% python3 -q
>>> import numpy as np
>>> from numpy import linalg as LA
>>> np.set_printoptions(suppress=True, linewidth=120)
>>> mat = np.load("x.npy")
>>> mat
array([[ 3.71 ,  1.789,  1.674],
       [-2.468,  2.729,  2.742],
       [ 2.63 ,  1.289,  3.387],
       [-1.007,  1.062,  0.282],
       [ 1.43 , 10.935,  1.735],
       [ 0.43 , -1.492,  0.751],
       [-1.352, -3.976, -5.955],
       [-3.175, -1.637,  1.92 ],
       [ 2.662,  0.518,  3.541],
       [ 2.513,  9.453,  4.482]])
>>> D = LA.norm(mat[:, None] - mat[None], axis=-1)
>>> D[9].round(6).argsort(kind="stable")[:4]
array([9, 4, 2, 0])
>>> np.round(LA.norm(mat - mat.mean(axis=0), axis=1), 3)
array([3.192, 3.335, 2.952, 2.185, 8.917, 3.63 , 9.747, 5.265, 3.356, 8.223])
>>> np.flatnonzero(D[9] < D.mean() / 2)
array([4, 9])
>>> D[:5, :5].round(3)
array([[ 0.   ,  6.34 ,  2.086,  4.972,  9.426],
       [ 6.34 ,  0.   ,  5.337,  3.311,  9.14 ],
       [ 2.086,  5.337,  0.   ,  4.788,  9.86 ],
       [ 4.972,  3.311,  4.788,  0.   , 10.273],
       [ 9.426,  9.14 ,  9.86 , 10.273,  0.   ]])
>>> D.mean(axis=1).argmax()
np.int64(6)
>>> Ac = mat - mat.mean(axis=0)
>>> left, sigma, VT = LA.svd(Ac, full_matrices=False)
>>> np.round(VT[0] * np.sign(VT[0, np.abs(VT[0]).argmax()]), 3)
array([0.248, 0.884, 0.397])
>>> np.round(Ac.mean(axis=0), 3) + 0
array([0., 0., 0.])
>>> round((sigma ** 2).sum() ** 2 / (sigma ** 4).sum(), 3)
np.float64(1.726)
>>> np.round(sigma ** 2 / (sigma ** 2).sum(), 3)
array([0.738, 0.153, 0.109])
>>> rng = np.random.default_rng(226)
>>> idx = rng.integers(0, 3, 3)
>>> J = np.array([[1, 0, 2], [0, 2, 1], [1, 2, 2]]) * (idx[:, None] == idx)
>>> J
array([[1, 0, 2],
       [0, 2, 1],
       [1, 2, 2]])
>>> idx = rng.permutation(3)
>>> A2 = J[:, idx] * rng.choice([-1, 1], 3)
>>> A2
array([[2, 1, 0],
       [1, 0, 2],
       [2, 1, 2]])
>>> left, _, VT = LA.svd(J.T @ A2)
>>> np.round(LA.lstsq(J, A2)[0], 3) + 0
array([[0., 1., 0.],
       [0., 0., 1.],
       [1., 0., 0.]])
>>> np.round(LA.norm(J, axis=0), 3)
array([1.414, 2.828, 3.   ])
>>> round(LA.norm(J, "nuc"), 3)
np.float64(6.018)
>>> round(float(LA.norm(J) ** 2 / LA.norm(J, 2) ** 2), 3)
1.198
>>> J[1] @ J[2]
np.int64(6)
>>> r0 = np.array([-1, 0])
>>> np.array([np.convolve(row, r0, "same") for row in J])
array([[-1,  0, -2],
       [ 0, -2, -1],
       [-1, -2, -2]])
>>> np.convolve(J[0], r0)
array([-1,  0, -2,  0])
>>> np.polyval(r0, J[0])
array([-1,  0, -2])
>>> A2 = np.c_[mat[:, :2] @ np.array([[-1, 2], [3, -2]]), np.array([1, -1, 1, 0, -2, 0, 3, 3, 1, -3])]
>>> A2.round(3)
array([[  1.657,   3.842,   1.   ],
       [ 10.655, -10.394,  -1.   ],
       [  1.237,   2.682,   1.   ],
       [  4.193,  -4.138,   0.   ],
       [ 31.375, -19.01 ,  -2.   ],
       [ -4.906,   3.844,   0.   ],
       [-10.576,   5.248,   3.   ],
       [ -1.736,  -3.076,   3.   ],
       [ -1.108,   4.288,   1.   ],
       [ 25.846, -13.88 ,  -3.   ]])
>>> LA.matrix_rank(A2)
np.int64(3)
>>> np.round(LA.lstsq(mat, A2[:, 0])[0], 3) + 0
array([-1.,  3.,  0.])
>>> np.round(LA.norm(A2 - mat @ LA.lstsq(mat, A2)[0], axis=0), 3) + 0
array([0.   , 0.   , 4.093])
>>> np.round(LA.norm(LA.qr(mat)[0].T @ A2, axis=0) ** 2 / ((A2 ** 2).sum(axis=0) + 1e-12), 3)
array([1.   , 1.   , 0.521])
>>> LA.matrix_rank(np.c_[mat, A2])
np.int64(4)
>>> W2 = np.array([[-9, -8, 2, -5], [7, 6, 9, -5]])
>>> K = np.repeat(W2, 13 // 2, axis=0)
>>> K = K + 0.3 * rng.normal(size=K.shape)
>>> K.round(3)
array([[-8.374, -8.245,  2.186, -4.843],
       [-9.212, -7.849,  1.606, -4.664],
       [-8.507, -7.635,  1.998, -4.993],
       [-8.887, -7.547,  1.67 , -4.899],
       [-8.743, -8.07 ,  2.298, -4.457],
       [-8.894, -8.446,  1.867, -5.112],
       [ 7.012,  5.445,  8.75 , -4.704],
       [ 7.489,  6.443,  9.077, -4.899],
       [ 6.834,  5.425,  9.016, -4.772],
       [ 7.274,  6.082,  9.044, -5.384],
       [ 6.607,  5.685,  9.227, -4.979],
       [ 6.716,  6.869,  8.269, -4.792]])
>>> idx = K[:, 1] > np.median(K[:, 1])
>>> r0 = K[idx].mean(axis=0) - K[~idx].mean(axis=0)
>>> idx.astype(int)
array([0, 0, 0, 0, 0, 0, 1, 1, 1, 1, 1, 1])
>>> (((K - K.mean(axis=0)) @ r0 > 0) == idx).mean()
np.float64(1.0)
>>> ((K - K.mean(axis=0)) @ r0 > 0).astype(int)
array([0, 0, 0, 0, 0, 0, 1, 1, 1, 1, 1, 1])
>>> arr = np.array([[3, 3, 1, 3],
...     [-3, -1, 2, 0],
...     [3, -2, -3, 3],
...     [-2, 2, -1, 0],
...     [12, 6, -5, 3]])
>>> A2 = np.c_[arr[:, :2] @ np.array([[0, 0], [3, 2]]), np.array([1, 1, 2, 0, 2])]
>>> A2
array([[ 9,  6,  1],
       [-3, -2,  1],
       [-6, -4,  2],
       [ 6,  4,  0],
       [18, 12,  2]])
>>> LA.matrix_rank(A2)
np.int64(2)
>>> LA.matrix_rank(A2, rtol=0.1)
np.int64(2)
>>> np.round(LA.norm(A2, 2) / LA.norm(A2), 3)
np.float64(0.994)
>>> [round(float(x), 3) for x in LA.svd(A2, compute_uv=False)[:3]]
[26.531, 2.851, 0.0]
>>> np.argsort(-LA.norm(A2, axis=0).round(6), kind="stable")[:3]
array([0, 1, 2])
